In [1]: import numpy as np

In [2]: np.set_printoptions(suppress=True, linewidth=140)

In [3]: E = np.array([[0, 0, -4, 4, -2, 2, -3],
   ...:     [0, 0, 6, 4, -7, -2, 0],
   ...:     [4, -6, 0, 3, 1, 5, 7],
   ...:     [-4, -4, -3, 0, 8, 0, 3],
   ...:     [2, 7, -1, -8, 0, -4, -5],
   ...:     [-2, 2, -5, 0, 4, 0, -2],
   ...:     [3, 0, -7, -3, 5, 2, 0]])

In [4]: rank = np.linalg.matrix_rank(E)

In [5]: rank
Out[5]: np.int64(6)

In [6]: null = np.linalg.svd(E)[2][rank:].T

In [7]: np.linalg.matrix_rank(E.T @ E), np.linalg.matrix_rank(E @ E.T)
Out[7]: (np.int64(6), np.int64(6))

In [8]: null.shape
Out[8]: (7, 1)

In [9]: [int(np.linalg.matrix_rank(E[:i])) for i in range(1, len(E) + 1)]
Out[9]: [1, 2, 3, 4, 5, 6, 6]

In [10]: np.round(E @ null, 3) + 0
Out[10]: 
array([[0.],
       [0.],
       [0.],
       [0.],
       [0.],
       [0.],
       [0.]])

In [11]: np.round(null[:, 0] / null[np.abs(null[:, 0]).round(6).argmax(), 0], 3)
Out[11]: array([ 0.765, -0.143,  0.837,  0.541,  1.   ,  0.092, -1.   ])

In [12]: rng = np.random.default_rng(413)

In [13]: z = rng.permutation(7)

In [14]: z
Out[14]: array([0, 2, 6, 5, 4, 1, 3])

In [15]: A2 = E[z][:, z]

In [16]: round(float(np.linalg.det(A2)), 3), round(float(np.linalg.det(E[z])), 3)
Out[16]: (-0.0, 0.0)

In [17]: np.diag(A2)
Out[17]: array([0, 0, 0, 0, 0, 0, 0])

In [18]: np.trace(A2)
Out[18]: np.int64(0)

In [19]: np.round(np.sort(np.abs(np.linalg.eigvals(A2))), 3) + 0
Out[19]: array([ 0.   ,  1.328,  1.328,  8.299,  8.299, 16.893, 16.893])

In [20]: A2
Out[20]: 
array([[ 0, -4, -3,  2, -2,  0,  4],
       [ 4,  0,  7,  5,  1, -6,  3],
       [ 3, -7,  0,  2,  5,  0, -3],
       [-2, -5, -2,  0,  4,  2,  0],
       [ 2, -1, -5, -4,  0,  7, -8],
       [ 0,  6,  0, -2, -7,  0,  4],
       [-4, -3,  3,  0,  8, -4,  0]])

In [21]: np.round(np.trace(np.linalg.pinv(A2) @ A2), 3)
Out[21]: np.float64(6.0)

In [22]: np.unique(A2.round(6), axis=0).shape
Out[22]: (7, 7)

In [23]: np.round(A2 @ np.linalg.pinv(A2) @ A2, 3) + 0
Out[23]: 
array([[ 0., -4., -3.,  2., -2.,  0.,  4.],
       [ 4.,  0.,  7.,  5.,  1., -6.,  3.],
       [ 3., -7.,  0.,  2.,  5.,  0., -3.],
       [-2., -5., -2.,  0.,  4.,  2.,  0.],
       [ 2., -1., -5., -4.,  0.,  7., -8.],
       [ 0.,  6.,  0., -2., -7.,  0.,  4.],
       [-4., -3.,  3.,  0.,  8., -4.,  0.]])

In [24]: np.allclose(A2[:-1].T @ np.linalg.lstsq(A2[:-1].T, A2[-1])[0], A2[-1])
Out[24]: True
